>>> import numpy as np
>>> from numpy import linalg as LA
>>> np.set_printoptions(precision=2, suppress=True, linewidth=140)
>>> K = np.load("test15.npy")
>>> K
array([[ 210,  -20, -134],
       [ -20,   66,   67],
       [-134,   67,  143]])
>>> r0 = np.array([-4, -5, 2])
>>> np.correlate(K[2], K[1], "full")
array([-8978, -4355, 16683,  8098, -2860])
>>> np.polyval(r0, K[2])
array([-71152, -18289, -82509])
>>> np.cross(K[2, :3], K[1, :3])
array([-4949,  6118, -7504])
>>> P = np.triu(np.array([[2, 0, 1], [1, 2, 0], [0, 0, 1]]), 1) + np.eye(3)
>>> M2 = P @ K @ LA.inv(P)
>>> LA.matrix_rank(M2)
np.int64(3)
>>> P @ K - K @ P
array([[-134.,   67.,  -67.],
       [   0.,    0.,   20.],
       [   0.,    0.,  134.]])
>>> np.trace(M2), np.trace(K)
(np.float64(419.0), np.int64(419))
>>> round(LA.det(M2), 2)
np.float64(156114.0)
>>> LA.matrix_rank(K)
np.int64(3)
>>> np.diff(K, axis=0)
array([[-230,   86,  201],
       [-114,    1,   76]])
>>> LA.svd(K, compute_uv=False)
array([327.33,  86.13,   5.54])
>>> np.abs(K).max()
np.int64(210)
>>> np.count_nonzero(K)
np.int64(9)
>>> np.unravel_index(np.abs(K).argmax(), K.shape)
(np.int64(0), np.int64(0))
>>> np.zeros(3, 3)
Traceback (most recent call last):
  File "<python-input-21>", line 1, in <module>
    np.zeros(3, 3)
    ~~~~~~~~^^^^^^
TypeError: Cannot interpret '3' as a data type
>>> K.shape
(3, 3)
>>> K.sum(axis=1)
array([ 56, 113,  76])
>>> np.round(LA.norm(K), 2)
np.float64(338.52)
>>> data = np.load("data.npy")
>>> data
array([[17, 13, 15],
       [ 5,  7,  3],
       [ 1,  0,  0],
       [ 9,  6,  7],
       [ 0,  0,  0],
       [ 0,  0,  0],
       [ 0,  0,  0],
       [ 5,  1,  3],
       [ 0,  0,  0],
       [ 0,  0,  0],
       [14, 10, 12],
       [ 0,  0,  0]])
>>> Xs = data - data.mean(axis=0)
>>> Uu, sv, Vt = LA.svd(Xs, full_matrices=False)
>>> (np.sign(Uu[:, 0]) == np.sign(Uu[0, 0])).astype(int)
array([1, 1, 0, 1, 0, 0, 0, 0, 0, 0, 1, 0])
>>> np.round(Xs.mean(axis=0), 2) + 0
array([0., 0., 0.])
>>> LA.matrix_rank(Xs)
np.int64(3)
>>> np.searchsorted(np.cumsum(sv ** 2) / (sv ** 2).sum(), 0.9) + 1
np.int64(1)
>>> np.abs(Vt[-1])
array([0.67, 0.05, 0.74])
>>> np.abs(Uu[:, 0]).argmax()
np.int64(0)
>>> x0 = np.array([2, 1, -2])
>>> target = data @ x0
>>> LA.lstsq(data, target)[0]
array([ 2.,  1., -2.])
>>> target
array([17, 11,  2, 10,  0,  0,  0,  5,  0,  0, 14,  0])
>>> LA.solve(data.T @ data, data.T @ target)
array([ 2.,  1., -2.])
>>> np.round(LA.pinv(data) @ data, 2) + 0
array([[1., 0., 0.],
       [0., 1., 0.],
       [0., 0., 1.]])
>>> rng = np.random.default_rng(742)
>>> target = target + 0.3 * rng.normal(size=12)
>>> target
array([17.48, 11.33,  2.13,  9.85, -0.56, -0.16,  0.1 ,  4.85,  0.5 ,  0.27, 14.12, -0.36])
>>> c, *_ = LA.lstsq(data, target)
>>> round(float(LA.norm(target - data @ c)), 2)
0.95
>>> [round(float(LA.norm(LA.solve(data.T @ data + lam * np.eye(3), data.T @ target))), 2) for lam in (0, 1, 10, 100)]
[2.96, 2.27, 1.09, 0.69]
>>> P = data @ LA.solve(data.T @ data, data.T)
>>> round(float(np.trace(P)), 2)
3.0
>>> np.diag(P)
array([0.61, 0.96, 0.18, 0.21, 0.  , 0.  , 0.  , 0.69, 0.  , 0.  , 0.34, 0.  ])
>>> np.round(P @ data[:, 1], 2) + 0
array([13.,  7.,  0.,  6.,  0.,  0.,  0.,  1.,  0.,  0., 10.,  0.])
>>> E = np.loadtxt("w.csv", delimiter=",")
>>> E
array([[1.  , 0.7 , 0.49, 0.34, 0.24],
       [0.7 , 1.  , 0.7 , 0.49, 0.34],
       [0.49, 0.7 , 1.  , 0.7 , 0.49],
       [0.34, 0.49, 0.7 , 1.  , 0.7 ],
       [0.24, 0.34, 0.49, 0.7 , 1.  ]])
>>> np.allclose(E @ E.T, E.T @ E)
True
>>> LA.matrix_power(E, 3)
array([[5.  , 5.76, 5.81, 5.27, 4.3 ],
       [5.76, 6.78, 6.98, 6.42, 5.27],
       [5.81, 6.98, 7.4 , 6.98, 5.81],
       [5.27, 6.42, 6.98, 6.78, 5.76],
       [4.3 , 5.27, 5.81, 5.76, 5.  ]])
>>> E @ E
array([[1.9 , 1.99, 1.83, 1.53, 1.2 ],
       [1.99, 2.34, 2.25, 1.95, 1.53],
       [1.83, 2.25, 2.46, 2.25, 1.83],
       [1.53, 1.95, 2.25, 2.34, 1.99],
       [1.2 , 1.53, 1.83, 1.99, 1.9 ]])
>>> LA.determinant(E)
Traceback (most recent call last):
  File "<python-input-56>", line 1, in <module>
    LA.determinant(E)
    ^^^^^^^^^^^^^^
AttributeError: module 'numpy.linalg' has no attribute 'determinant'
>>> E.inv()
Traceback (most recent call last):
  File "<python-input-57>", line 1, in <module>
    E.inv()
    ^^^^^
AttributeError: 'numpy.ndarray' object has no attribute 'inv'
>>> np.sort(np.abs(LA.eigvals(E)))
array([0.19, 0.25, 0.43, 1.02, 3.1 ])
>>> np.allclose(E, E.T)
True
>>> theta = np.deg2rad(120)
>>> W0 = np.eye(2)
>>> W0[np.ix_([0, 1], [0, 1])] = [[np.cos(theta), -np.sin(theta)], [np.sin(theta), np.cos(theta)]]
>>> W0
array([[-0.5 , -0.87],
       [ 0.87, -0.5 ]])
>>> C2 = W0.T @ W0
>>> np.diag(C2)
array([1., 1.])
>>> LA.eigvalsh(C2)[::-1]
array([1., 1.])
>>> x0 = np.array([0, -1])
>>> np.round(LA.norm(x0), 2), round(LA.norm(W0 @ x0), 2)
(np.float64(1.0), np.float64(1.0))
>>> LA.inv(W0)
array([[-0.5 ,  0.87],
       [-0.87, -0.5 ]])
>>> np.round(W0.T @ (W0 @ x0), 2) + 0
array([ 0., -1.])
>>> 2 - LA.matrix_rank(W0 - np.eye(2), tol=1e-8)
np.int64(0)
>>> [p for p in range(1, 25) if np.allclose(LA.matrix_power(W0, p), np.eye(2))]
[3, 6, 9, 12, 15, 18, 21, 24]
>>> x0 = np.array([3, 0])
>>> target = W0 @ x0
>>> c, lr = np.zeros(2), 1 / LA.norm(W0, 2) ** 2
>>> for i in range(5):
...     c -= lr * W0.T @ (W0 @ c - target)
...     if i % 1 == 0: print(i, round(LA.norm(W0 @ c - target), 2))
... 
0 0.0
1 0.0
2 0.0
3 0.0
4 0.0
>>> round(float(LA.cond(W0)), 2)
1.0
>>> (W0 - W0.T) / 2
array([[ 0.  , -0.87],
       [ 0.87,  0.  ]])
>>> assert W0 == W0.T
Traceback (most recent call last):
  File "<python-input-79>", line 1, in <module>
    assert W0 == W0.T
           ^^^^^^^^^^
ValueError: The truth value of an array with more than one element is ambiguous. Use a.any() or a.all()
>>> (W0 + W0.T) / 2
array([[-0.5,  0. ],
       [ 0. , -0.5]])
>>> np.round(LA.det(W0), 2)
np.float64(1.0)
>>> round(np.abs(LA.eigvals(W0)).max(), 2)
np.float64(1.0)
>>> mat = np.load("dump.npy")
>>> mat
array([[  0.74,  17.72,  -9.39, -31.69,  21.51],
       [  0.59,  19.48, -10.59, -29.8 ,  20.04],
       [  0.71,  17.53, -10.11, -30.2 ,  20.83],
       [  0.73,  18.4 ,  -8.35, -30.14,  18.91],
       [  1.01,  21.13,  -9.51, -30.7 ,  20.5 ],
       [ -0.62,  19.8 , -11.  , -30.49,  20.77],
       [ -1.03,  22.83, -10.97, -30.42,  18.96],
       [ -0.48,  19.85,  -8.66, -28.68,  20.66],
       [  1.27,  19.66, -10.35, -29.75,  20.11],
       [  0.  ,  20.6 , -10.42, -30.21,  20.21],
       [  2.41,  18.04, -11.03, -32.79,  20.  ],
       [ -0.34,  18.75, -10.15, -31.63,  21.32],
       [ -1.29,  21.78, -11.05, -31.52,  20.36],
       [  0.76,  19.64, -10.39, -30.4 ,  20.18],
       [  1.5 ,  20.63,  -9.05, -29.23,  19.91],
       [ -0.43,  19.74, -11.79, -29.34,  19.09],
       [  0.19,  19.83, -10.65, -29.23,  19.51],
       [ -0.64,  19.73, -11.25, -28.21,  19.71],
       [  2.68,  19.03, -10.2 , -30.21,  18.57],
       [ -1.35,  19.41,  -9.34, -28.89,  20.31],
       [  1.83,  21.39, -10.07, -29.52,  20.36],
       [  1.35,  20.39,  -9.34, -30.  ,  22.05],
       [  0.07,  20.59, -10.11, -28.7 ,  20.36],
       [  2.14,  20.01,  -9.42, -30.34,  20.69]])
>>> M2 = np.c_[mat[:, :3] @ np.array([[0, 5, 4], [0, 6, 0], [4, 3, 4]]), np.array([0, 1, -2, -2, 2, 2, -1, 2, 0, -1, 1, 1, 0, 2, 1, -2, -2, 2, -2, 0, -1, -1, 2, 0])]
>>> M2
array([[-37.56,  81.85, -34.6 ,   0.  ],
       [-42.36,  88.06, -40.  ,   1.  ],
       [-40.44,  78.4 , -37.6 ,  -2.  ],
       [-33.4 ,  89.  , -30.48,  -2.  ],
       [-38.04, 103.3 , -34.  ,   2.  ],
       [-44.  ,  82.7 , -46.48,   2.  ],
       [-43.88,  98.92, -48.  ,  -1.  ],
       [-34.64,  90.72, -36.56,   2.  ],
       [-41.4 ,  93.26, -36.32,   0.  ],
       [-41.68,  92.34, -41.68,  -1.  ],
       [-44.12,  87.2 , -34.48,   1.  ],
       [-40.6 ,  80.35, -41.96,   1.  ],
       [-44.2 ,  91.08, -49.36,   0.  ],
       [-41.56,  90.47, -38.52,   2.  ],
       [-36.2 , 104.13, -30.2 ,   1.  ],
       [-47.16,  80.92, -48.88,  -2.  ],
       [-42.6 ,  87.98, -41.84,  -2.  ],
       [-45.  ,  81.43, -47.56,   2.  ],
       [-40.8 ,  96.98, -30.08,  -2.  ],
       [-37.36,  81.69, -42.76,   0.  ],
       [-40.28, 107.28, -32.96,  -1.  ],
       [-37.36, 101.07, -31.96,  -1.  ],
       [-40.44,  93.56, -40.16,   2.  ],
       [-37.68, 102.5 , -29.12,   0.  ]])
>>> LA.matrix_rank(np.c_[mat, M2])
np.int64(6)
>>> np.round(LA.lstsq(mat, M2[:, 0])[0], 2) + 0
array([0., 0., 4., 0., 0.])
>>> LA.norm(LA.qr(mat)[0].T @ M2, axis=0) ** 2 / ((M2 ** 2).sum(axis=0) + 1e-12)
array([1.  , 1.  , 1.  , 0.11])
>>> LA.matrix_rank(M2)
np.int64(4)
>>> np.round(LA.norm(M2 - mat @ LA.lstsq(mat, M2)[0], axis=0), 2) + 0
array([0.  , 0.  , 0.  , 6.79])
